$ ipython --no-banner

In [1]: import numpy as np

In [2]: np.set_printoptions(precision=1, suppress=True, linewidth=100, sign=" ")

In [3]: K = np.load("dump.npy")

In [4]: K
Out[4]: 
array([[ 1.,  0.,  0.,  0.],
       [ 0.,  3.,  1.,  2.],
       [ 0.,  2.,  2.,  1.],
       [ 0.,  3.,  2.,  3.]])

In [5]: t = np.radians(178)

In [6]: r_ = np.eye(4)

In [7]: r_[0, 0] = r_[1, 1] = np.cos(t)

In [8]: r_[0, 1], r_[1, 0] = -np.sin(t), np.sin(t)

In [9]: r_.round(1) + 0
Out[9]: 
array([[-1.,  0.,  0.,  0.],
       [ 0., -1.,  0.,  0.],
       [ 0.,  0.,  1.,  0.],
       [ 0.,  0.,  0.,  1.]])

In [10]: M2 = K @ r_.T

In [11]: np.abs(M2 - K).max(axis=0)
Out[11]: array([ 2.,  6.,  0.,  0.])

In [12]: np.linalg.svd(K, compute_uv=False), np.linalg.svd(M2, compute_uv=False)
Out[12]: (array([ 6.6,  1.1,  1. ,  0.7]), array([ 6.6,  1.1,  1. ,  0.7]))

In [13]: print(M2.round(1) + 0)
[[-1.   0.   0.   0. ]
 [-0.1 -3.   1.   2. ]
 [-0.1 -2.   2.   1. ]
 [-0.1 -3.   2.   3. ]]

In [14]: round(float(np.linalg.det(K)), 1)
Out[14]: 5.0

In [15]: (np.linalg.matrix_power((K != 0) + (K.T != 0) + np.eye(4), 4) > 0).astype(int)
Out[15]: 
array([[ 1,  0,  0,  0],
       [ 0,  1,  1,  1],
       [ 0,  1,  1,  1],
       [ 0,  1,  1,  1]])

In [16]: print(np.flatnonzero(np.linalg.matrix_power((K != 0) + (K.T != 0) + np.eye(4), 4)[1]))
[ 1  2  3]

In [17]: vec = np.array([-3, 0, -1, 1])

In [18]: print(K @ np.eye(4)[0])
[ 1.  0.  0.  0.]

In [19]: np.linalg.norm(K @ vec) <= np.linalg.norm(K, 2) * np.linalg.norm(vec) + 1e-9
Out[19]: np.True_

In [20]: print(K @ (2 * vec))
[-6.  2. -2.  2.]

In [21]: np.einsum("ij,j->i", K, vec)
Out[21]: array([-3.,  1., -1.,  1.])

In [22]: print(K @ np.ones(4))
[ 1.  6.  5.  8.]

In [23]: r0 = np.array([3, -1, 1, -1])

In [24]: M2 = K + np.outer(r0, np.eye(4)[3])

In [25]: print(np.linalg.matrix_rank(np.linalg.inv(M2) - np.linalg.inv(K), tol=1e-8))
3

In [26]: print(M2)
[[ 1.  0.  0.  3.]
 [ 0.  3.  1.  1.]
 [ 0.  2.  2.  2.]
 [ 0.  3.  2.  2.]]

In [27]: np.linalg.matrix_rank(M2 - K)
Out[27]: np.int64(1)

In [28]: O, r_ = np.linalg.qr(K)

In [29]: O
Out[29]: 
array([[ 1. ,  0. ,  0. ,  0. ],
       [-0. , -0.6,  0.7, -0.4],
       [-0. , -0.4, -0.7, -0.6],
       [-0. , -0.6, -0.2,  0.7]])

In [30]: print(np.round(O.T @ O, 1) + 0)
[[ 1.  0.  0.  0.]
 [ 0.  1.  0.  0.]
 [ 0.  0.  1.  0.]
 [ 0.  0.  0.  1.]]

In [31]: np.allclose(r_.T @ r_, K.T @ K)
Out[31]: True

In [32]: abs(r_[0, 0]), round(float(np.linalg.norm(K[:, 0])), 1)
Out[32]: (np.float64(1.0), 1.0)

In [33]: r_.round(1) + 0
Out[33]: 
array([[ 1. ,  0. ,  0. ,  0. ],
       [ 0. , -4.7, -2.8, -3.6],
       [ 0. ,  0. , -1.1,  0. ],
       [ 0. ,  0. ,  0. ,  0.9]])
